$ python3 -q
>>> import numpy as np
>>> np.set_printoptions(precision=2, suppress=True, linewidth=160)
>>> E = np.loadtxt("out5.csv", delimiter=",")
>>> E
array([[  3.,  -9.,  -2.,   4.,  -1.,  -8.,  -3.,   9.],
       [  7.,   6.,  -8.,   9.,  -8.,  -5.,  -8.,  -5.],
       [ -1.,   0.,   4.,  -6.,  -1.,   0.,   7.,   0.],
       [ -6.,   7.,  -8.,   5.,  -2.,   9.,  -1.,  -1.],
       [  1.,  -9.,  -2.,  -5.,   7.,   8.,   4.,   1.],
       [  0.,   1.,  -5.,   4.,   7.,   5.,  -5.,   8.],
       [ -4., -15.,   6.,  -5.,   7.,  -3.,   5.,  14.]])
>>> Uu, s, vt = np.linalg.svd(E)
>>> evecs = vt[:(s > 1e-8).sum()]
>>> rng = np.random.default_rng(78)
>>> x = E[0] + 3 * E[3] + rng.integers(2) * np.eye(8)[1]
>>> x
array([-15.,  13., -26.,  19.,  -7.,  19.,  -6.,   6.])
>>> round(np.linalg.norm(x - evecs.T @ evecs @ x), 2)
np.float64(0.11)
>>> np.allclose(evecs.T @ evecs @ x, x)
False
>>> np.round(E @ np.linalg.pinv(E) @ E, 2) + 0
array([[  3.,  -9.,  -2.,   4.,  -1.,  -8.,  -3.,   9.],
       [  7.,   6.,  -8.,   9.,  -8.,  -5.,  -8.,  -5.],
       [ -1.,   0.,   4.,  -6.,  -1.,   0.,   7.,   0.],
       [ -6.,   7.,  -8.,   5.,  -2.,   9.,  -1.,  -1.],
       [  1.,  -9.,  -2.,  -5.,   7.,   8.,   4.,   1.],
       [  0.,   1.,  -5.,   4.,   7.,   5.,  -5.,   8.],
       [ -4., -15.,   6.,  -5.,   7.,  -3.,   5.,  14.]])
>>> np.abs(np.diag(np.linalg.qr(E)[1])) > 1e-9
array([ True,  True,  True,  True,  True,  True, False])
>>> Uu, s, vt = np.linalg.svd(E)
>>> s.round(2) + 0
array([33.17, 21.18, 18.78,  9.94,  7.1 ,  3.66,  0.  ])
>>> np.argmax(s[:-1] / (s[1:] + 1e-6)) + 1
np.int64(6)
>>> M2 = Uu[:, :6] @ np.diag(s[:6]) @ vt[:6]
>>> M2.round(2) + 0
array([[  3.,  -9.,  -2.,   4.,  -1.,  -8.,  -3.,   9.],
       [  7.,   6.,  -8.,   9.,  -8.,  -5.,  -8.,  -5.],
       [ -1.,   0.,   4.,  -6.,  -1.,   0.,   7.,   0.],
       [ -6.,   7.,  -8.,   5.,  -2.,   9.,  -1.,  -1.],
       [  1.,  -9.,  -2.,  -5.,   7.,   8.,   4.,   1.],
       [  0.,   1.,  -5.,   4.,   7.,   5.,  -5.,   8.],
       [ -4., -15.,   6.,  -5.,   7.,  -3.,   5.,  14.]])
>>> np.round(np.linalg.norm(E - M2, 2), 2), np.round(s[6], 2)
(np.float64(0.0), np.float64(0.0))
>>> np.linalg.matrix_rank(M2)
np.int64(6)
>>> round(float(np.linalg.norm(E - M2) / np.linalg.norm(E)), 2)
0.0
>>> M2 = E / np.linalg.norm(E, axis=1, keepdims=True)
>>> cov = M2 @ M2.T
>>> np.argwhere(np.triu(np.abs(cov) > 0.95, 1))
array([], shape=(0, 2), dtype=int64)
>>> (np.abs(cov) > 0.9).astype(int)
array([[1, 0, 0, 0, 0, 0, 0],
       [0, 1, 0, 0, 0, 0, 0],
       [0, 0, 1, 0, 0, 0, 0],
       [0, 0, 0, 1, 0, 0, 0],
       [0, 0, 0, 0, 1, 0, 0],
       [0, 0, 0, 0, 0, 1, 0],
       [0, 0, 0, 0, 0, 0, 1]])
>>> np.linalg.norm(M2, axis=1)
array([1., 1., 1., 1., 1., 1., 1.])
>>> cov[4]
array([-0.02, -0.67,  0.27, -0.1 ,  1.  ,  0.26,  0.54])
>>> np.round(np.degrees(np.arccos(np.clip(cov[4, 2], -1, 1))), 2)
np.float64(74.54)
